>>> import numpy as np
>>> from numpy import linalg as LA
>>> np.set_printoptions(precision=2, suppress=True, linewidth=160, floatmode="fixed")
>>> tidy = lambda a: np.round(a, 2) + 0
>>> m1 = np.load("block19.npy")
>>> m1
array([[ 9.00, -2.00, -2.00,  2.00,  2.00,  0.00, -4.00, -4.00,  2.00,  2.00],
       [-2.00,  6.00,  1.00, -1.00, -1.00,  0.00,  2.00,  2.00, -1.00, -1.00],
       [-2.00,  1.00,  6.00, -1.00, -1.00,  0.00,  2.00,  2.00, -1.00, -1.00],
       [ 2.00, -1.00, -1.00,  6.00,  1.00,  0.00, -2.00, -2.00,  1.00,  1.00],
       [ 2.00, -1.00, -1.00,  1.00,  6.00,  0.00, -2.00, -2.00,  1.00,  1.00],
       [ 0.00,  0.00,  0.00,  0.00,  0.00,  5.00,  0.00,  0.00,  0.00,  0.00],
       [-4.00,  2.00,  2.00, -2.00, -2.00,  0.00,  9.00,  4.00, -2.00, -2.00],
       [-4.00,  2.00,  2.00, -2.00, -2.00,  0.00,  4.00,  9.00, -2.00, -2.00],
       [ 2.00, -1.00, -1.00,  1.00,  1.00,  0.00, -2.00, -2.00,  6.00,  1.00],
       [ 2.00, -1.00, -1.00,  1.00,  1.00,  0.00, -2.00, -2.00,  1.00,  6.00]])
>>> vals, vecs = LA.eigh(m1)
>>> vec = np.array([4, 7, 1, -1, 8, 0, -9, 1, 2, 6])
>>> tidy(vec @ m1 @ vec / (vec @ vec)), tidy(vals[0]), tidy(vals[-1])
(np.float64(8.8), np.float64(5.0), np.float64(23.0))
>>> np.abs(m1).sum(axis=1).max(), tidy(np.abs(vals).max())
(np.float64(29.0), np.float64(23.0))
>>> print(tidy(vecs * np.maximum(vals, 0) @ vecs.T))
[[ 9.00 -2.00 -2.00  2.00  2.00  0.00 -4.00 -4.00  2.00  2.00]
 [-2.00  6.00  1.00 -1.00 -1.00  0.00  2.00  2.00 -1.00 -1.00]
 [-2.00  1.00  6.00 -1.00 -1.00  0.00  2.00  2.00 -1.00 -1.00]
 [ 2.00 -1.00 -1.00  6.00  1.00  0.00 -2.00 -2.00  1.00  1.00]
 [ 2.00 -1.00 -1.00  1.00  6.00  0.00 -2.00 -2.00  1.00  1.00]
 [ 0.00  0.00  0.00  0.00  0.00  5.00  0.00  0.00  0.00  0.00]
 [-4.00  2.00  2.00 -2.00 -2.00  0.00  9.00  4.00 -2.00 -2.00]
 [-4.00  2.00  2.00 -2.00 -2.00  0.00  4.00  9.00 -2.00 -2.00]
 [ 2.00 -1.00 -1.00  1.00  1.00  0.00 -2.00 -2.00  6.00  1.00]
 [ 2.00 -1.00 -1.00  1.00  1.00  0.00 -2.00 -2.00  1.00  6.00]]
>>> data = np.load("out18.npy")
>>> print(data)
[[ 2 -1  0  2  1  0 -2  0]
 [-2  0  0  0  0  0  0  0]
 [ 0  0  0  0  0  0  0  0]
 [ 0  0  0 -2  0 -1  0  0]
 [ 0  1 -1  0  0  0  0  0]
 [ 0  0  0  0 -1  0  0  0]
 [ 0  0  0  0  0  0  1  0]]
>>> r = LA.matrix_rank(data)
>>> r
np.int64(6)
>>> ns = LA.svd(data)[2][r:].T
>>> print(np.allclose(data @ ns, 0))
True
>>> [int(LA.matrix_rank(data[:, :j + 1])) for j in range(8)]
[1, 2, 3, 4, 5, 5, 6, 6]
>>> sig = 20 * 0.2 ** np.arange(3)
>>> O, _ = LA.qr(np.array([[1.3, 0.8, -0.6], [0.6, -0.1, -0.1], [-0.4, -1.4, 1.2]]))
>>> rng = np.random.default_rng(21113)
>>> W0 = rng.normal(size=(25, 3)) * sig @ O
>>> print(tidy(W0))
[[-11.02  -2.95   1.36]
 [-11.62  -1.19  11.23]
 [-14.36  -3.05   1.58]
 [-24.51  -1.22  17.92]
 [-10.81  -0.08   6.71]
 [ -2.89  -1.45   3.09]
 [ 13.56   1.43 -11.60]
 [  0.42   1.70   5.04]
 [ -9.35   0.96   6.37]
 [ -4.02   0.52   5.38]
 [ -6.72  -1.15   2.43]
 [  2.81   1.11  -0.42]
 [-20.76  -1.83  12.39]
 [ -5.20  -1.69   2.25]
 [ 12.36  -0.54  -8.78]
 [ 18.64   1.63  -9.98]
 [  6.52   2.13   1.46]
 [  5.07   0.50   0.64]
 [ -5.67  -2.67  -1.67]
 [-33.75  -3.60  19.50]
 [  8.65   0.86  -4.11]
 [ -8.49  -1.37   5.04]
 [ 33.95   1.97 -23.31]
 [ 25.23   1.25 -18.77]
 [ -2.43   0.98   7.47]]
>>> P = W0 @ LA.solve(W0.T @ W0, W0.T)
>>> tidy(np.trace(P))
np.float64(3.0)
>>> tidy(LA.eigvalsh(P))
array([0.00, 0.00, 0.00, 0.00, 0.00, 0.00, 0.00, 0.00, 0.00, 0.00, 0.00, 0.00, 0.00, 0.00, 0.00, 0.00, 0.00, 0.00, 0.00, 0.00, 0.00, 0.00, 1.00, 1.00, 1.00])
>>> vec = np.array([7, 4, 5])
>>> target = W0 @ vec
>>> tidy(LA.pinv(W0) @ W0)
array([[1.00, 0.00, 0.00],
       [0.00, 1.00, 0.00],
       [0.00, 0.00, 1.00]])
>>> print(tidy(LA.lstsq(W0, target)[0]))
[7.00 4.00 5.00]
>>> target = target + 0.3 * rng.normal(size=25)
>>> print(tidy(target))
[ -82.09  -29.90 -105.04  -87.01  -41.95  -10.30   42.96   35.04  -30.32    0.67  -39.25   21.99  -90.84  -32.19   40.80   87.20   61.79   40.88  -58.88
 -153.59   42.91  -39.30  128.92   87.49   24.17]
>>> coef, *_ = LA.lstsq(W0, target)
>>> tidy(LA.norm(target - W0 @ coef))
np.float64(1.33)
>>> coef.round()
array([7.00, 4.00, 5.00])
>>> T = np.stack([W0, 5 * W0, W0[::-1]])
>>> print((T @ W0.T).shape)
(3, 25, 25)
>>> tidy(LA.norm(T, axis=(1, 2)))
array([ 90.56, 452.78,  90.56])
>>> LA.matrix_rank(T.reshape(3, -1))
np.int64(2)
>>> cen = W0 - W0.mean(axis=0)
>>> vecs = LA.svd(cen)[2][:1]
>>> other = cen - cen @ vecs.T @ vecs
>>> tidy(other.std(axis=0))
array([1.50, 1.24, 2.47])
>>> tidy((cen @ vecs.T).std(axis=0))
array([17.70])
>>> labels = W0[:, 0] > np.median(W0[:, 0])
>>> f = W0[labels].mean(axis=0) - W0[~labels].mean(axis=0)
>>> tidy(f)
array([ 22.95,   2.45, -11.90])
>>> print((((W0 - W0.mean(axis=0)) @ f > 0) == labels).mean())
0.92
>>> ((W0 - W0.mean(axis=0)) @ f > 0).astype(int)
array([0, 0, 0, 0, 0, 0, 1, 1, 0, 0, 0, 1, 0, 0, 1, 1, 1, 1, 0, 0, 1, 0, 1, 1, 0])
>>> M = np.load("run15.npy")
>>> M
array([[ 0,  1,  1, -3],
       [ 0,  0,  3,  2],
       [ 0,  0,  0, -2],
       [ 0,  0,  0,  0]])
>>> def softmax(z):
...     e = np.exp(z - z.max(axis=-1, keepdims=True))
...     return e / e.sum(axis=-1, keepdims=True)
... 
>>> softmax(M).sum(axis=1)
array([1.00, 1.00, 1.00, 1.00])
>>> softmax(M[3])
array([0.25, 0.25, 0.25, 0.25])
>>> softmax(M[3] + 4)
array([0.25, 0.25, 0.25, 0.25])
>>> scores = M @ M.T / np.sqrt(4)
>>> print(softmax(scores).round(6).argmax(axis=1))
[0 1 0 0]
>>> K = np.array([[3, 2, 2, 3, 1, 1, 0, 3],
...     [0, 3, 1, 0, 0, 1, 2, 3],
...     [0, 0, 2, 1, 1, 0, 2, 3],
...     [0, 0, 0, 0, 2, 2, 0, 1],
...     [0, 0, 0, 0, 1, 1, 2, 0],
...     [0, 0, 0, 0, 0, 0, 0, 2],
...     [0, 0, 0, 0, 0, 0, 3, 1],
...     [0, 0, 0, 0, 0, 0, 0, 0]])
>>> tidy(LA.norm(K, 2) / LA.norm(K))
np.float64(0.79)
>>> LA.matrix_rank(K, rtol=0.1)
np.int64(6)
>>> U, sig, vt = LA.svd(K)
>>> np.argmax(sig[:-1] / (sig[1:] + 1e-6)) + 1
np.int64(6)
>>> other = U[:, :6] @ np.diag(sig[:6]) @ vt[:6]
>>> tidy(other)
array([[3.00, 2.00, 2.00, 3.00, 1.00, 1.00, 0.00, 3.00],
       [0.00, 3.00, 1.00, 0.00, 0.00, 1.00, 2.00, 3.00],
       [0.00, 0.00, 2.00, 1.00, 1.00, 0.00, 2.00, 3.00],
       [0.00, 0.00, 0.00, 0.00, 2.00, 2.00, 0.00, 1.00],
       [0.00, 0.00, 0.00, 0.00, 1.00, 1.00, 2.00, 0.00],
       [0.00, 0.00, 0.00, 0.00, 0.00, 0.00, 0.00, 2.00],
       [0.00, 0.00, 0.00, 0.00, 0.00, 0.00, 3.00, 1.00],
       [0.00, 0.00, 0.00, 0.00, 0.00, 0.00, 0.00, 0.00]])
>>> LA.matrix_rank(K, rtol=0.05)
np.int64(6)
